>>> import numpy as np
>>> from numpy import linalg as LA
>>> np.set_printoptions(precision=2, suppress=True, linewidth=120, floatmode="fixed")
>>> q, _ = LA.qr(np.array([[2.0, 1.0, -1.2, -0.7, -1.5, -0.5],
...     [-0.1, 0.4, -0.7, -0.5, 1.8, -0.6],
...     [-0.9, 0.3, 1.2, -1.4, 0.4, -1.6],
...     [-1.2, 1.0, 1.3, 1.6, -1.2, 0.3],
...     [0.0, 0.6, 0.8, -2.7, 1.2, 0.8],
...     [0.6, 1.1, 1.7, -0.5, 2.0, -0.3]]))
>>> F = 3 * q
>>> F
array([[-2.33, -1.03,  0.96, -0.01, -1.14, -0.54],
       [ 0.12, -0.66,  1.85,  0.79,  2.09, -0.39],
       [ 1.05, -0.72, -0.42,  1.29, -0.81, -2.21],
       [ 1.40, -1.91,  0.80, -1.34, -0.76,  0.63],
       [-0.00, -0.95, -0.44,  2.14, -0.38,  1.79],
       [-0.70, -1.57, -1.92, -0.58,  1.39, -0.31]])
>>> rng = np.random.default_rng(113)
>>> z = rng.permutation(6)
>>> z
array([5, 0, 3, 1, 2, 4])
>>> other = F[z][:, z]
>>> print(round(float(np.trace(other)), 2))
-5.44
>>> np.allclose(other, F)
False
>>> np.diag(other)
array([-0.31, -2.33, -1.34, -0.66, -0.42, -0.38])
>>> theta = np.radians(72)
>>> R = np.eye(6)
>>> R[2, 2] = R[5, 5] = np.cos(theta)
>>> R[2, 5], R[5, 2] = -np.sin(theta), np.sin(theta)
>>> R
array([[ 1.00,  0.00,  0.00,  0.00,  0.00,  0.00],
       [ 0.00,  1.00,  0.00,  0.00,  0.00,  0.00],
       [ 0.00,  0.00,  0.31,  0.00,  0.00, -0.95],
       [ 0.00,  0.00,  0.00,  1.00,  0.00,  0.00],
       [ 0.00,  0.00,  0.00,  0.00,  1.00,  0.00],
       [ 0.00,  0.00,  0.95,  0.00,  0.00,  0.31]])
>>> other = F @ R.T
>>> np.allclose(F @ F.T, other @ other.T)
True
>>> print(other)
[[-2.33 -1.03  0.81 -0.01 -1.14  0.74]
 [ 0.12 -0.66  0.94  0.79  2.09  1.63]
 [ 1.05 -0.72  1.97  1.29 -0.81 -1.08]
 [ 1.40 -1.91 -0.35 -1.34 -0.76  0.95]
 [ 0.00 -0.95 -1.83  2.14 -0.38  0.14]
 [-0.70 -1.57 -0.30 -0.58  1.39 -1.92]]
>>> round(float(LA.det(R)), 2), np.round(np.trace(R), 2)
(1.0, np.float64(4.62))
>>> q, V = LA.qr(F[:, :3])[0], LA.qr(F[:, 3:])[0]
>>> sv = LA.svd(q.T @ V, compute_uv=False)
>>> sv.round(2) + 0
array([0.00, 0.00, 0.00])
>>> np.degrees(np.arccos(sv.clip(0, 1)))
array([90.00, 90.00, 90.00])
>>> (sv > 0.9).sum()
np.int64(0)
>>> round(float(LA.norm(q @ q.T - V @ V.T, 2)), 2)
1.0
>>> feats = np.load("out14.npy")
>>> feats
array([[6, 1, 1, 3],
       [1, 4, 1, 4],
       [1, 1, 4, 2],
       [3, 4, 2, 0]])
>>> np.sort(np.abs(LA.eigvals(F)))
array([3.00, 3.00, 3.00, 3.00, 3.00, 3.00])
>>> print(np.round(LA.det(F), 2))
-729.0
>>> LA.matrix_power(feats, 4)
array([[3603, 2656, 1924, 2562],
       [2656, 2415, 1658, 2130],
       [1924, 1658, 1287, 1530],
       [2562, 2130, 1530, 2083]])
>>> (feats + feats.T) / 2
array([[6.00, 1.00, 1.00, 3.00],
       [1.00, 4.00, 1.00, 4.00],
       [1.00, 1.00, 4.00, 2.00],
       [3.00, 4.00, 2.00, 0.00]])
>>> feats @ feats
array([[47, 23, 17, 24],
       [23, 34, 17, 21],
       [17, 17, 22, 15],
       [24, 21, 15, 29]])
>>> round(LA.det(feats), 2)
np.float64(-407.0)
>>> print(np.round(np.abs(LA.eigvals(feats)).max(), 2))
9.7
>>> (feats - feats.T) / 2
array([[0.00, 0.00, 0.00, 0.00],
       [0.00, 0.00, 0.00, 0.00],
       [0.00, 0.00, 0.00, 0.00],
       [0.00, 0.00, 0.00, 0.00]])
>>> z = rng.permutation(6)
>>> other = F[:, z] * rng.choice([-1, 1], 6)
>>> other
array([[ 0.54, -0.96,  1.14,  1.03, -0.01, -2.33],
       [ 0.39, -1.85, -2.09,  0.66,  0.79,  0.12],
       [ 2.21,  0.42,  0.81,  0.72,  1.29,  1.05],
       [-0.63, -0.80,  0.76,  1.91, -1.34,  1.40],
       [-1.79,  0.44,  0.38,  0.95,  2.14, -0.00],
       [ 0.31,  1.92, -1.39,  1.57, -0.58, -0.70]])
>>> Uu, _, Vh = LA.svd(F.T @ other)
>>> np.round(LA.lstsq(F, other)[0], 2) + 0
array([[ 0.00,  0.00,  0.00,  0.00,  0.00,  1.00],
       [ 0.00,  0.00,  0.00, -1.00,  0.00,  0.00],
       [ 0.00, -1.00,  0.00,  0.00,  0.00,  0.00],
       [ 0.00,  0.00,  0.00,  0.00,  1.00,  0.00],
       [ 0.00,  0.00, -1.00,  0.00,  0.00,  0.00],
       [-1.00,  0.00,  0.00,  0.00,  0.00,  0.00]])
>>> print(z)
[5 2 4 1 3 0]
>>> q, V = LA.qr(feats[:, :3])[0], LA.qr(feats[:, 3:])[0]
>>> sv = LA.svd(q.T @ V, compute_uv=False)
>>> (sv > 0.9).sum()
np.int64(0)
>>> z = rng.permutation(4)
>>> z
array([2, 0, 1, 3])
>>> other = feats[z][:, z]
>>> np.diag(other)
array([4, 6, 4, 0])
>>> arr = np.loadtxt("dump.csv", delimiter=",")
>>> arr
array([[1.00, 0.00, 0.00, 0.00],
       [0.00, 0.00, 0.00, 1.00],
       [0.00, 1.00, 0.00, 0.00],
       [0.00, 0.00, 1.00, 0.00]])
>>> LA.norm(arr, axis=0)
array([1.00, 1.00, 1.00, 1.00])
